% ipython --no-banner

In [1]: import numpy as np

In [2]: np.set_printoptions(precision=2, suppress=True, linewidth=120, floatmode="fixed")

In [3]: tidy = lambda a: np.round(a, 2) + 0

In [4]: M = np.loadtxt("case7.csv", delimiter=",")

In [5]: M
Out[5]: 
array([[-3.00,  0.00,  0.00],
       [ 0.00,  1.00, -6.00],
       [ 0.00, -6.00,  6.00]])

In [6]: # splits into 2 blocks

In [7]: w, vecs = np.linalg.eig(M)

In [8]: w
Out[8]: array([10.00, -3.00, -3.00])

In [9]: tidy(np.sort(np.linalg.eigvals(np.linalg.inv(M))))
Out[9]: array([-0.33, -0.33,  0.10])

In [10]: tidy(np.sort(np.linalg.eigvals(M.T)))
Out[10]: array([-3.00, -3.00, 10.00])

In [11]: [round(float(np.linalg.det(M[:i, :i])), 2) + 0 for i in range(1, 4)]
Out[11]: [-3.0, -3.0, 90.0]

In [12]: other = np.array([[1], [1]])

In [13]: W0 = np.block([[np.zeros((2, 2)), other], [other.T, np.zeros((1, 1))]])

In [14]: W0
Out[14]: 
array([[0.00, 0.00, 1.00],
       [0.00, 0.00, 1.00],
       [1.00, 1.00, 0.00]])

In [15]: np.allclose(W0 @ W0.T, W0.T @ W0)
Out[15]: True

In [16]: np.linalg.determinant(W0)
Traceback (most recent call last):
  Cell In[16], line 1
    np.linalg.determinant(W0)
AttributeError: module 'numpy.linalg' has no attribute 'determinant'


In [17]: W0.inv()
Traceback (most recent call last):
  Cell In[17], line 1
    W0.inv()
AttributeError: 'numpy.ndarray' object has no attribute 'inv'


In [18]: (W0 - W0.T) / 2
Out[18]: 
array([[0.00, 0.00, 0.00],
       [0.00, 0.00, 0.00],
       [0.00, 0.00, 0.00]])

In [19]: np.allclose(W0, W0.T)
Out[19]: True

In [20]: other = np.array([[2, 2, -2], [5, 4, -4]])

In [21]: C = np.kron(other, W0)

In [22]: tidy(np.linalg.norm(C, 2)), tidy(np.linalg.norm(other, 2) * np.linalg.norm(W0, 2))
Out[22]: (np.float64(11.74), np.float64(11.74))

In [23]: C
Out[23]: 
array([[ 0.00,  0.00,  2.00,  0.00,  0.00,  2.00, -0.00, -0.00, -2.00],
       [ 0.00,  0.00,  2.00,  0.00,  0.00,  2.00, -0.00, -0.00, -2.00],
       [ 2.00,  2.00,  0.00,  2.00,  2.00,  0.00, -2.00, -2.00, -0.00],
       [ 0.00,  0.00,  5.00,  0.00,  0.00,  4.00, -0.00, -0.00, -4.00],
       [ 0.00,  0.00,  5.00,  0.00,  0.00,  4.00, -0.00, -0.00, -4.00],
       [ 5.00,  5.00,  0.00,  4.00,  4.00,  0.00, -4.00, -4.00, -0.00]])

In [24]: F, _ = np.linalg.qr(np.array([[-0.6, -1.1, 1.9, 0.4],
    ...:     [-0.2, 0.2, -0.1, 0.3],
    ...:     [0.1, 0.6, 0.4, -0.1],
    ...:     [-0.4, -0.8, 0.1, 0.0]]))

In [25]: tidy(F)
Out[25]: 
array([[-0.79,  0.07, -0.57, -0.19],
       [-0.26, -0.78,  0.40, -0.39],
       [ 0.13, -0.60, -0.46,  0.64],
       [-0.53,  0.14,  0.54,  0.64]])

In [26]: x = np.array([2, -1, -2, -1])

In [27]: rhs = F @ x

In [28]: tidy(rhs)
Out[28]: array([-0.32, -0.16,  1.16, -2.92])

In [29]: tidy(np.linalg.solve(F.T, F[3]))
Out[29]: array([0.00, 0.00, 0.00, 1.00])

In [30]: tidy(np.linalg.solve(F, 3 * rhs))
Out[30]: array([ 6.00, -3.00, -6.00, -3.00])

In [31]: tidy(np.linalg.solve(F, rhs + F[:, 1]))
Out[31]: array([ 2.00,  0.00, -2.00, -1.00])

In [32]: tidy(np.linalg.det(F.T))
Out[32]: np.float64(-1.0)

In [33]: tidy(np.einsum("ii->", F))
Out[33]: np.float64(-1.4)

In [34]: tidy(np.linalg.eigvals(F))
Out[34]: array([ 1.00+0.00j, -0.70+0.71j, -0.70-0.71j, -1.00+0.00j])

In [35]: tidy(np.kron(np.eye(2, dtype=int), F))
Out[35]: 
array([[-0.79,  0.07, -0.57, -0.19,  0.00,  0.00,  0.00,  0.00],
       [-0.26, -0.78,  0.40, -0.39,  0.00,  0.00,  0.00,  0.00],
       [ 0.13, -0.60, -0.46,  0.64,  0.00,  0.00,  0.00,  0.00],
       [-0.53,  0.14,  0.54,  0.64,  0.00,  0.00,  0.00,  0.00],
       [ 0.00,  0.00,  0.00,  0.00, -0.79,  0.07, -0.57, -0.19],
       [ 0.00,  0.00,  0.00,  0.00, -0.26, -0.78,  0.40, -0.39],
       [ 0.00,  0.00,  0.00,  0.00,  0.13, -0.60, -0.46,  0.64],
       [ 0.00,  0.00,  0.00,  0.00, -0.53,  0.14,  0.54,  0.64]])

In [36]: tidy(np.poly(F))
Out[36]: array([ 1.00,  1.40,  0.00, -1.40, -1.00])

In [37]: tidy(np.linalg.eigvals(F).sum().real)
Out[37]: np.float64(-1.4)

In [38]: tidy(np.linalg.det(2 * F)), tidy(np.linalg.det(F))
Out[38]: (np.float64(-16.0), np.float64(-1.0))

In [39]: rng = np.random.default_rng(955465)

In [40]: labels = rng.integers(0, 2, 3)

In [41]: feats = np.array([[0, 0, 1], [2, -2, 2], [0, -2, 0]]) * (labels[:, None] == labels)

In [42]: feats
Out[42]: 
array([[ 0,  0,  0],
       [ 2, -2,  0],
       [ 0,  0,  0]])

In [43]: left, s, Vt = np.linalg.svd(feats)

In [44]: tidy(s)
Out[44]: array([2.83, 0.00, 0.00])

In [45]: other = left[:, :1] @ np.diag(s[:1]) @ Vt[:1]

In [46]: np.linalg.matrix_rank(other)
Out[46]: np.int64(1)

In [47]: np.linalg.matrix_rank(feats, rtol=0.05)
Out[47]: np.int64(1)

In [48]: tidy(np.linalg.norm(feats - other) / np.linalg.norm(feats))
Out[48]: np.float64(0.0)

In [49]: m1 = np.load("a.npy")

In [50]: tidy(m1)
Out[50]: 
array([[ 0.87,  0.30,  0.39],
       [ 0.30,  0.29, -0.91],
       [ 0.39, -0.91, -0.17]])

In [51]: tidy(np.linalg.det(m1[::-1]))
Out[51]: np.float64(1.0)

In [52]: np.einsum("ij,ji->", m1, m1)
Out[52]: np.float64(3.0)

In [53]: w, vecs = np.linalg.eigh(m1)

In [54]: x = np.array([-1, -1, 5])

In [55]: tidy(x @ m1 @ x / (x @ x)), tidy(w[0]), w[-1]
Out[55]: (np.float64(0.1), np.float64(-1.0), np.float64(1.0))

In [56]: tidy(vecs * np.abs(w) @ vecs.T)
Out[56]: 
array([[1.00, 0.00, 0.00],
       [0.00, 1.00, 0.00],
       [0.00, 0.00, 1.00]])

In [57]: tidy(np.abs(m1).sum(axis=1).max()), tidy(np.abs(w).max())
Out[57]: (np.float64(1.56), np.float64(1.0))

In [58]: tidy(np.linalg.eigvalsh(m1[1:, 1:]))
Out[58]: array([-0.87,  1.00])

In [59]: other = np.linalg.inv(m1)

In [60]: (np.abs(other) > 1e-9).astype(int)
Out[60]: 
array([[1, 1, 1],
       [1, 1, 1],
       [1, 1, 1]])

In [61]: tidy(np.linalg.det(m1) * np.linalg.det(other))
Out[61]: np.float64(1.0)

In [62]: tidy(np.linalg.inv(other))
Out[62]: 
array([[ 0.87,  0.30,  0.39],
       [ 0.30,  0.29, -0.91],
       [ 0.39, -0.91, -0.17]])

In [63]: tidy(np.linalg.cond(m1))
Out[63]: np.float64(1.0)

In [64]: np.allclose(other, m1.T)
Out[64]: True

In [65]: tidy(m1 @ other)
Out[65]: 
array([[1.00, 0.00, 0.00],
       [0.00, 1.00, 0.00],
       [0.00, 0.00, 1.00]])

In [66]: tidy(np.linalg.det(m1) * other)
Out[66]: 
array([[-0.87, -0.30, -0.39],
       [-0.30, -0.29,  0.91],
       [-0.39,  0.91,  0.17]])

In [67]: labels = rng.permutation(3)

In [68]: labels
Out[68]: array([1, 0, 2])

In [69]: other = m1[labels][:, labels]

In [70]: tidy(np.sort(np.abs(np.linalg.eigvals(other))))
Out[70]: array([1.00, 1.00, 1.00])

In [71]: tidy(np.linalg.det(other)), tidy(np.linalg.det(m1[labels]))
Out[71]: (np.float64(-1.0), np.float64(1.0))

In [72]: np.trace(other)
Out[72]: np.float64(1.0)

In [73]: np.allclose(other, m1)
Out[73]: False

In [74]: left, s, Vt = np.linalg.svd(feats)

In [75]: vecs = Vt[:(s > 1e-8).sum()]

In [76]: x = feats[0] + 3 * feats[1] + rng.integers(2) * np.eye(3)[2]

In [77]: x
Out[77]: array([ 6.00, -6.00,  0.00])

In [78]: tidy(np.diag(vecs.T @ vecs))
Out[78]: array([0.50, 0.50, 0.00])

In [79]: np.linalg.matrix_rank(np.vstack([feats, x]))
Out[79]: np.int64(1)

In [80]: tidy(vecs.T @ vecs)
Out[80]: 
array([[ 0.50, -0.50,  0.00],
       [-0.50,  0.50,  0.00],
       [ 0.00,  0.00,  0.00]])

In [81]: C = np.sign(np.array([[-7, -4, -9], [5, -9, 5], [-8, -1, 4]]))

In [82]: other = (np.tril(C, -1) + np.eye(3)) @ (np.triu(C, 1) + np.eye(3))

In [83]: w = np.array([9, -4, -2])

In [84]: data = np.rint(other * w @ np.linalg.inv(other)) + 0

In [85]: data
Out[85]: 
array([[ -4.00,  11.00,  -2.00],
       [  0.00,   9.00,   0.00],
       [  0.00, -11.00,  -2.00]])

In [86]: labels = rng.permutation(3)

In [87]: other = data[:, labels] * rng.choice([-1, 1], 3)

In [88]: other
Out[88]: 
array([[ -2.00,  11.00,   4.00],
       [  0.00,   9.00,  -0.00],
       [ -2.00, -11.00,  -0.00]])

In [89]: left, _, Vt = np.linalg.svd(data.T @ other)

In [90]: tidy(np.linalg.lstsq(data, other)[0])
Out[90]: 
array([[ 0.00,  0.00, -1.00],
       [ 0.00,  1.00,  0.00],
       [ 1.00,  0.00,  0.00]])

In [91]: labels
Out[91]: array([2, 1, 0])

In [92]: x = np.array([-1, 2, 1])

In [93]: rhs = data @ x

In [94]: rhs
Out[94]: array([ 24.00,  18.00, -24.00])

In [95]: tidy(np.linalg.solve(data, rhs + data[:, 1]))
Out[95]: array([-1.00,  3.00,  1.00])

In [96]: tidy(np.linalg.solve(data, 5 * rhs))
Out[96]: array([-5.00, 10.00,  5.00])

In [97]: Q = data.astype(float).copy()

In [98]: for j in range(3):
    ...:     Q[:, j] -= Q[:, :j] @ (Q[:, :j].T @ Q[:, j])
    ...:     Q[:, j] /= np.linalg.norm(Q[:, j])
    ...: 

In [99]: tidy(Q.T @ data)
Out[99]: 
array([[  4.00, -11.00,   2.00],
       [  0.00,  14.21,   1.55],
       [  0.00,   0.00,   1.27]])

In [100]: tidy(Q.T @ Q)
Out[100]: 
array([[1.00, 0.00, 0.00],
       [0.00, 1.00, 0.00],
       [0.00, 0.00, 1.00]])

In [101]: mat = np.array([[-5, -3, -8, 8], [-30, -18, -48, 48]])

In [102]: # row 1 is much longer than the rest

In [103]: rank = np.linalg.matrix_rank(mat)

In [104]: rank
Out[104]: np.int64(1)

In [105]: N = np.linalg.svd(mat)[2][rank:].T

In [106]: np.allclose(mat @ N, 0)
Out[106]: True

In [107]: [int(np.linalg.matrix_rank(np.delete(mat, i, axis=0))) for i in range(2)]
Out[107]: [1, 1]

In [108]: N.shape
Out[108]: (4, 3)

In [109]: [int(np.linalg.matrix_rank(mat[:, :j + 1])) for j in range(4)]
Out[109]: [1, 1, 1, 1]

In [110]: left, s, Vt = np.linalg.svd(mat)

In [111]: np.argmax(s[:-1] / (s[1:] + 1e-6)) + 1
Out[111]: np.int64(1)

In [112]: other = left[:, :1] @ np.diag(s[:1]) @ Vt[:1]

In [113]: np.linalg.matrix_rank(mat, rtol=0.05)
Out[113]: np.int64(1)

In [114]: tidy(np.linalg.norm(mat - other) / np.linalg.norm(mat))
Out[114]: np.float64(0.0)

In [115]: tidy(other)
Out[115]: 
array([[ -5.00,  -3.00,  -8.00,   8.00],
       [-30.00, -18.00, -48.00,  48.00]])

In [116]: tidy(np.linalg.norm(other, 2) / np.linalg.norm(other))
Out[116]: np.float64(1.0)

In [117]: left, s, Vt = np.linalg.svd(mat)

In [118]: vecs = Vt[:(s > 1e-8).sum()]

In [119]: x = mat[1] + -3 * mat[0] + rng.integers(2) * np.eye(4)[0]

In [120]: x
Out[120]: array([-14.00,  -9.00, -24.00,  24.00])

In [121]: np.allclose(vecs.T @ vecs @ x, x)
Out[121]: False

In [122]: tidy(vecs.T @ vecs)
Out[122]: 
array([[ 0.15,  0.09,  0.25, -0.25],
       [ 0.09,  0.06,  0.15, -0.15],
       [ 0.25,  0.15,  0.40, -0.40],
       [-0.25, -0.15, -0.40,  0.40]])

In [123]: def softmax(z):
     ...:     e = np.exp(z - z.max(axis=-1, keepdims=True))
     ...:     return e / e.sum(axis=-1, keepdims=True)
     ...: 

In [124]: tidy(softmax(mat[1]))
Out[124]: array([0.00, 0.00, 0.00, 1.00])

In [125]: scores = mat @ mat.T / np.sqrt(4)

In [126]: softmax(scores + np.triu(np.full(scores.shape, -np.inf), 1))
Out[126]: 
array([[1.00, 0.00],
       [0.00, 1.00]])

In [127]: softmax(scores)[1] @ mat
Out[127]: array([-30.00, -18.00, -48.00,  48.00])
